$ python -q
>>> import numpy as np
>>> np.set_printoptions(suppress=True, linewidth=120)
>>> rnd = lambda a: np.round(a, 1) + 0
>>> W0 = np.array([[-1, 0, 0, 0], [0, -2, 0, 0], [0, 0, 3, 0], [0, 0, 0, 3]])
>>> print(W0)
[[-1  0  0  0]
 [ 0 -2  0  0]
 [ 0  0  3  0]
 [ 0  0  0  3]]
>>> rng = np.random.default_rng(58535)
>>> z = rng.permutation(4)
>>> print(z)
[0 2 3 1]
>>> out = W0[z][:, z]
>>> print(rnd(np.sort(np.abs(np.linalg.eigvals(out)))))
[1. 2. 3. 3.]
>>> print(np.trace(out))
3
>>> print(np.diag(out))
[-1  3  3 -2]
>>> print(out)
[[-1  0  0  0]
 [ 0  3  0  0]
 [ 0  0  3  0]
 [ 0  0  0 -2]]
>>> print(rnd(np.linalg.det(out)), rnd(np.linalg.det(W0[z])))
18.0 18.0
>>> print(np.allclose(out, W0))
False
>>> evals, evecs = np.linalg.eig(out)
>>> print(rnd(np.sort(np.linalg.eigvals(out @ out))))
[1. 4. 9. 9.]
>>> Q, Rm = np.linalg.qr(W0)
>>> print(abs(Rm[0, 0]), rnd(np.linalg.norm(W0[:, 0])))
1.0 1.0
>>> print(Q)
[[ 1.  0.  0.  0.]
 [-0.  1.  0.  0.]
 [-0. -0.  1.  0.]
 [-0. -0. -0.  1.]]
>>> print(np.allclose(Rm.T @ Rm, W0.T @ W0))
True
>>> print(np.abs(np.diag(Rm)))
[1. 2. 3. 3.]
>>> print(Q @ Rm)
[[-1.  0.  0.  0.]
 [ 0. -2.  0.  0.]
 [ 0.  0.  3.  0.]
 [ 0.  0.  0.  3.]]
>>> print(Q.T @ Q)
[[1. 0. 0. 0.]
 [0. 1. 0. 0.]
 [0. 0. 1. 0.]
 [0. 0. 0. 1.]]
>>> u = np.array([-2, 1, -2, 0])
>>> m1 = np.outer(rng.normal(size=20), u) + 0.1 * rng.normal(size=(20, 4))
>>> print(rnd(m1))
[[ 0.5 -0.3  0.6  0. ]
 [-2.4  1.  -2.5  0.2]
 [-1.   0.5 -0.9  0.1]
 [-2.9  1.5 -3.1  0.1]
 [-2.1  1.  -2.   0.1]
 [ 1.8 -0.8  1.9  0. ]
 [ 1.5 -0.9  1.7  0.1]
 [-2.3  1.3 -2.3  0. ]
 [-0.9  0.6 -1.   0.1]
 [-1.8  0.9 -1.9  0.1]
 [-0.4  0.2 -0.7  0.1]
 [ 2.7 -1.3  2.9  0. ]
 [-2.3  1.2 -2.2  0.1]
 [ 0.4 -0.2  0.4 -0.1]
 [-1.3  0.7 -1.3 -0.1]
 [ 0.  -0.3  0.2 -0.1]
 [ 2.2 -1.1  2.2  0. ]
 [-2.9  1.7 -3.   0. ]
 [ 1.1 -0.6  1.   0.1]
 [ 2.1 -1.1  2.   0. ]]
>>> z = m1[:, 3] > np.median(m1[:, 3])
>>> u = m1[z].mean(axis=0) - m1[~z].mean(axis=0)
>>> print(rnd(u))
[-1.4  0.7 -1.5  0.1]
